$ python -q
>>> import numpy as np
>>> from numpy import linalg as LA
>>> np.set_printoptions(precision=3, suppress=True, linewidth=140, legacy="1.25")
>>> rd = lambda a: np.round(a, 3) + 0
>>> A = np.loadtxt("out3.csv", delimiter=",")
>>> rd(A)
array([[ 0.944, -0.206, -0.103],
       [-0.206,  0.245, -0.378],
       [-0.103, -0.378,  0.811]])
>>> # looks like rank 2
>>> [round(float(x), 3) for x in LA.svd(A, compute_uv=False)[:3]]
[1.0, 1.0, 0.0]
>>> np.argsort(-LA.norm(A, axis=0).round(6), kind="stable")[:3]
array([0, 2, 1])
>>> np.allclose(A[:-1].T @ LA.lstsq(A[:-1].T, A[-1])[0], A[-1])
True
>>> np.unique(A.round(6), axis=0).shape
(3, 3)
>>> rd(np.trace(LA.pinv(A) @ A))
2.0
>>> vals, evecs = LA.eigh(A)
>>> rd(LA.eigvalsh(A + 2 * np.eye(3)))
array([2., 3., 3.])
>>> (vals > 1e-8).sum(), (vals < -1e-8).sum()
(2, 0)
>>> rd(evecs @ np.diag(vals) @ evecs.T)
array([[ 0.944, -0.206, -0.103],
       [-0.206,  0.245, -0.378],
       [-0.103, -0.378,  0.811]])
>>> rd(vals)
array([0., 1., 1.])
>>> P = np.triu(np.array([[2, 1, 1], [0, 1, 2], [0, 0, 0]]), 1) + np.eye(3)
>>> out = P @ A @ LA.inv(P)
>>> np.trace(out), rd(np.trace(A))
(2.0, 2.0)
>>> gram = A.T @ A
>>> (A @ A.T).shape
(3, 3)
>>> out = np.array([[9, -7], [0, 5], [-4, 4]])
>>> X = np.kron(np.eye(3, dtype=int), out)
>>> X
array([[ 9, -7,  0,  0,  0,  0],
       [ 0,  5,  0,  0,  0,  0],
       [-4,  4,  0,  0,  0,  0],
       [ 0,  0,  9, -7,  0,  0],
       [ 0,  0,  0,  5,  0,  0],
       [ 0,  0, -4,  4,  0,  0],
       [ 0,  0,  0,  0,  9, -7],
       [ 0,  0,  0,  0,  0,  5],
       [ 0,  0,  0,  0, -4,  4]])
>>> P = X @ LA.solve(X.T @ X, X.T)
>>> LA.matrix_rank(np.eye(9) - P)
3
>>> rd(LA.eigvalsh(P))
array([0., 0., 0., 1., 1., 1., 1., 1., 1.])
>>> out = np.array([[-5, 4, -1],
...     [3, 2, 4],
...     [-2, 3, 2],
...     [2, 4, -5],
...     [-5, 0, 5],
...     [-1, 2, 3]])
>>> np.vstack([X, out.T]).shape
(12, 6)
>>> np.einsum("ij->j", X)
array([5, 2, 5, 2, 5, 2])
>>> np.einsum("ij,ij->i", X, X)
array([130,  25,  32, 130,  25,  32, 130,  25,  32])
>>> out = np.c_[X[:, :4] @ np.array([[1, 2, 2, 1], [2, 0, 1, 3], [0, 2, 3, 2], [0, 2, 0, 0]]), np.array([3, -2, 3, 3, -3, 3, 3, 3, 0])]
>>> out
array([[ -5,  18,  11, -12,   3],
       [ 10,   0,   5,  15,  -2],
       [  4,  -8,  -4,   8,   3],
       [  0,   4,  27,  18,   3],
       [  0,  10,   0,   0,  -3],
       [  0,   0, -12,  -8,   3],
       [  0,   0,   0,   0,   3],
       [  0,   0,   0,   0,   3],
       [  0,   0,   0,   0,   0]])
>>> rd(LA.norm(LA.qr(X)[0].T @ out, axis=0) ** 2 / ((out ** 2).sum(axis=0) + 1e-12))
array([1.   , 1.   , 1.   , 1.   , 0.438])
>>> rd(LA.lstsq(X, out[:, 0])[0])
array([1., 2., 0., 0., 0., 0.])
>>> rd(LA.norm(out - X @ LA.lstsq(X, out)[0], axis=0))
array([0.   , 0.   , 0.   , 0.   , 6.138])
>>> data = np.array([[1.0, -2.0, 0.0, 0.0],
...     [-2.0, 1.0, -2.0, 0.0],
...     [0.0, -2.0, 1.0, -2.0],
...     [0.0, 0.0, -2.0, 2.0]])
>>> x = np.array([7, 8, 5, 1])
>>> rhs = data @ x
>>> rhs
array([ -9., -16., -13.,  -8.])
>>> rd(LA.solve(data, 2 * rhs))
array([14., 16., 10.,  2.])
>>> rd(LA.solve(data.T, data[0]))
array([1., 0., 0., 0.])
>>> rd(LA.solve(data, rhs + data[:, 1]))
array([7., 9., 5., 1.])
>>> Q, R = LA.qr(data)
>>> Q.shape, R.shape
((4, 4), (4, 4))
>>> np.allclose(R.T @ R, data.T @ data)
True
>>> rd(Q @ R)
array([[ 1., -2.,  0.,  0.],
       [-2.,  1., -2.,  0.],
       [ 0., -2.,  1., -2.],
       [ 0.,  0., -2.,  2.]])
>>> rd(Q.T @ Q)
array([[1., 0., 0., 0.],
       [0., 1., 0., 0.],
       [0., 0., 1., 0.],
       [0., 0., 0., 1.]])
>>> rd(np.trace(Q @ Q.T))
4.0
>>> Uu, sigma, Vh = LA.svd(A)
>>> evecs = Vh[:(sigma > 1e-8).sum()]
>>> rng = np.random.default_rng(15690)
>>> x = A[0] + 3 * A[2] + rng.integers(2) * np.eye(3)[0]
>>> rd(x)
array([ 1.635, -1.339,  2.331])
>>> rd(np.diag(evecs.T @ evecs))
array([0.944, 0.245, 0.811])
>>> np.unravel_index(np.abs(data).argmax(), data.shape)
(0, 1)
>>> rd(LA.norm(data))
5.568
>>> LA.matrix_rank(data)
4
>>> data.mean(axis=0)
array([-0.25, -0.75, -0.75,  0.  ])
>>> m1 = np.loadtxt("a.csv", delimiter=",")
>>> m1
array([[4., 1.],
       [1., 4.]])
>>> labels = rng.permutation(2)
>>> labels
array([1, 0])
>>> out = m1[labels][:, labels]
>>> rd(np.sort(np.abs(LA.eigvals(out))))
array([3., 5.])
>>> np.trace(out)
8.0
>>> rd(LA.det(out)), rd(LA.det(m1[labels]))
(15.0, -15.0)
>>> np.allclose(out, m1)
True
>>> arr = np.load("block0.npy")
>>> arr
array([[0, 6, 3, 0, 4, 2],
       [6, 3, 0, 4, 2, 0],
       [3, 6, 0, 2, 4, 0],
       [0, 6, 3, 0, 4, 2],
       [6, 3, 0, 4, 2, 0],
       [3, 6, 0, 2, 4, 0]])
>>> # row 3 repeats row 0
>>> r = LA.matrix_rank(arr)
>>> r
3
>>> ns = LA.svd(arr)[2][r:].T
>>> [int(LA.matrix_rank(np.delete(arr, i, axis=0))) for i in range(6)]
[3, 3, 3, 3, 3, 3]
>>> np.allclose(arr @ ns, 0)
True
>>> [int(LA.matrix_rank(arr[:i])) for i in range(1, len(arr) + 1)]
[1, 2, 3, 3, 3, 3]
>>> [int(LA.matrix_rank(arr[:, :j + 1])) for j in range(6)]
[1, 2, 3, 3, 3, 3]
